% ipython --no-banner

In [1]: import numpy as np

In [2]: np.set_printoptions(precision=2, suppress=True, linewidth=140, sign=" ")

In [3]: other = np.array([[1, 7, 5, 5], [8, 0, 5, 9], [5, 5, 4, 0], [5, 9, 5, 8]])

In [4]: feats = other - other.T

In [5]: print(feats)
[[ 0 -1  0  0]
 [ 1  0  0  0]
 [ 0  0  0 -5]
 [ 0  0  5  0]]

In [6]: (np.linalg.matrix_power((feats != 0) + (feats.T != 0) + np.eye(4), 4) > 0).astype(int)
Out[6]: 
array([[ 1,  1,  0,  0],
       [ 1,  1,  0,  0],
       [ 0,  0,  1,  1],
       [ 0,  0,  1,  1]])

In [7]: feats @ feats
Out[7]: 
array([[ -1,   0,   0,   0],
       [  0,  -1,   0,   0],
       [  0,   0, -25,   0],
       [  0,   0,   0, -25]])

In [8]: round(float(np.linalg.det(feats)), 2)
Out[8]: 25.0

In [9]: F = np.array([[0, 0, 1, 0, 1, 2, 2], [1, 1, 2, 0, 2, 0, 2], [1, 0, 1, 1, 1, 0, 2]])

In [10]: F[-1] = F[0] + 2 * F[1]

In [11]: F
Out[11]: 
array([[ 0,  0,  1,  0,  1,  2,  2],
       [ 1,  1,  2,  0,  2,  0,  2],
       [ 2,  2,  5,  0,  5,  2,  6]])

In [12]: Uu, s, Vt = np.linalg.svd(F)

In [13]: evecs = Vt[:(s > 1e-8).sum()]

In [14]: rng = np.random.default_rng(187616)

In [15]: x0 = F[0] + -2 * F[2] + rng.integers(2) * np.eye(7)[6]

In [16]: x0
Out[16]: array([ -4.,  -4.,  -9.,   0.,  -9.,  -2., -10.])

In [17]: np.diag(evecs.T @ evecs)
Out[17]: array([ 0.13,  0.13,  0.29,  0.  ,  0.29,  0.74,  0.42])

In [18]: print(evecs.T @ evecs)
[[ 0.13  0.13  0.16  0.    0.16 -0.21  0.05]
 [ 0.13  0.13  0.16  0.    0.16 -0.21  0.05]
 [ 0.16  0.16  0.29  0.    0.29 -0.05  0.26]
 [ 0.    0.    0.    0.    0.    0.    0.  ]
 [ 0.16  0.16  0.29  0.    0.29 -0.05  0.26]
 [-0.21 -0.21 -0.05  0.   -0.05  0.74  0.32]
 [ 0.05  0.05  0.26  0.    0.26  0.32  0.42]]

In [19]: Uu, s, Vt = np.linalg.svd(F)

In [20]: print(s.round(2) + 0)
[ 10.87   1.96   0.  ]

In [21]: other = Uu[:, :2] @ np.diag(s[:2]) @ Vt[:2]

In [22]: np.linalg.matrix_rank(other)
Out[22]: np.int64(2)

In [23]: other.round(2) + 0
Out[23]: 
array([[ 0.,  0.,  1.,  0.,  1.,  2.,  2.],
       [ 1.,  1.,  2.,  0.,  2.,  0.,  2.],
       [ 2.,  2.,  5.,  0.,  5.,  2.,  6.]])

In [24]: round(np.linalg.norm(F - other) / np.linalg.norm(F), 2)
Out[24]: np.float64(0.0)

In [25]: other = np.array([[4, 9], [-2, -3], [-9, -9], [8, -8], [5, 6], [3, 4], [-2, -7]])

In [26]: F @ other
Out[26]: 
array([[ -2,  -9],
       [-10, -14],
       [-22, -37]])

In [27]: print(np.einsum("ij->j", F))
[  3   3   8   0   8   4  10]

In [28]: np.vstack([F, other.T]).shape
Out[28]: (5, 7)

In [29]: other.T @ F.T
Out[29]: 
array([[ -2, -10, -22],
       [ -9, -14, -37]])

In [30]: np.einsum("ij,ij->i", F, F)
Out[30]: array([ 10,  14,  98])

In [31]: np.einsum("ik,kj->ji", F, other)
Out[31]: 
array([[ -2, -10, -22],
       [ -9, -14, -37]])
